$ python -q
>>> import numpy as np
>>> from numpy import linalg as LA
>>> np.set_printoptions(precision=2, suppress=True, linewidth=200)
>>> M = np.load("test8.npy")
>>> M
array([[-3.,  1.,  0.],
       [ 0., -3.,  1.],
       [ 0.,  0., -3.]])
>>> A2 = M[0, 0] * M[1:] - np.outer(M[1:, 0], M[0])
>>> print(A2)
[[ 0.  9. -3.]
 [ 0. -0.  9.]]
>>> LA.matrix_rank(A2), LA.matrix_rank(M)
(np.int64(2), np.int64(3))
>>> x0 = np.array([1, 3, 2])
>>> h = np.maximum(M @ x0, 0)
>>> M.T @ h
array([0., 0., 0.])
>>> A2 = M / np.sqrt((M ** 2).mean(axis=1, keepdims=True))
>>> M - M.mean(axis=1, keepdims=True)
array([[-2.33,  1.67,  0.67],
       [ 0.67, -2.33,  1.67],
       [ 1.  ,  1.  , -2.  ]])
>>> LA.norm(A2, axis=1)
array([1.73, 1.73, 1.73])
>>> A2 = np.array([[-1, 1], [2, 2]])
>>> cent = np.array([[-5]])
>>> A = np.block([[A2, np.zeros((2, 1))], [np.zeros((1, 2)), cent]])
>>> A
array([[-1.,  1.,  0.],
       [ 2.,  2.,  0.],
       [ 0.,  0., -5.]])
>>> left, sig, vt = LA.svd(A, full_matrices=False)
>>> np.cumsum(sig ** 2) / np.sum(sig ** 2)
array([0.71, 0.94, 1.  ])
>>> (sig > 1e-8).sum()
np.int64(3)
>>> np.round(left.T @ left, 2) + 0
array([[1., 0., 0.],
       [0., 1., 0.],
       [0., 0., 1.]])
>>> left.shape, sig.shape, vt.shape
((3, 3), (3,), (3, 3))
>>> sig
array([5.  , 2.83, 1.41])
>>> x0 = np.array([2, 3, 1])
>>> rhs = M @ x0
>>> b, lr = np.zeros(3), 1 / LA.norm(M, 2) ** 2
>>> for i in range(15):
...     b -= lr * M.T @ (M @ b - rhs)
...     if i % 5 == 0: print(i, round(LA.norm(M @ b - rhs), 2))
... 
0 5.21
5 0.44
10 0.04
>>> b
array([2., 3., 1.])
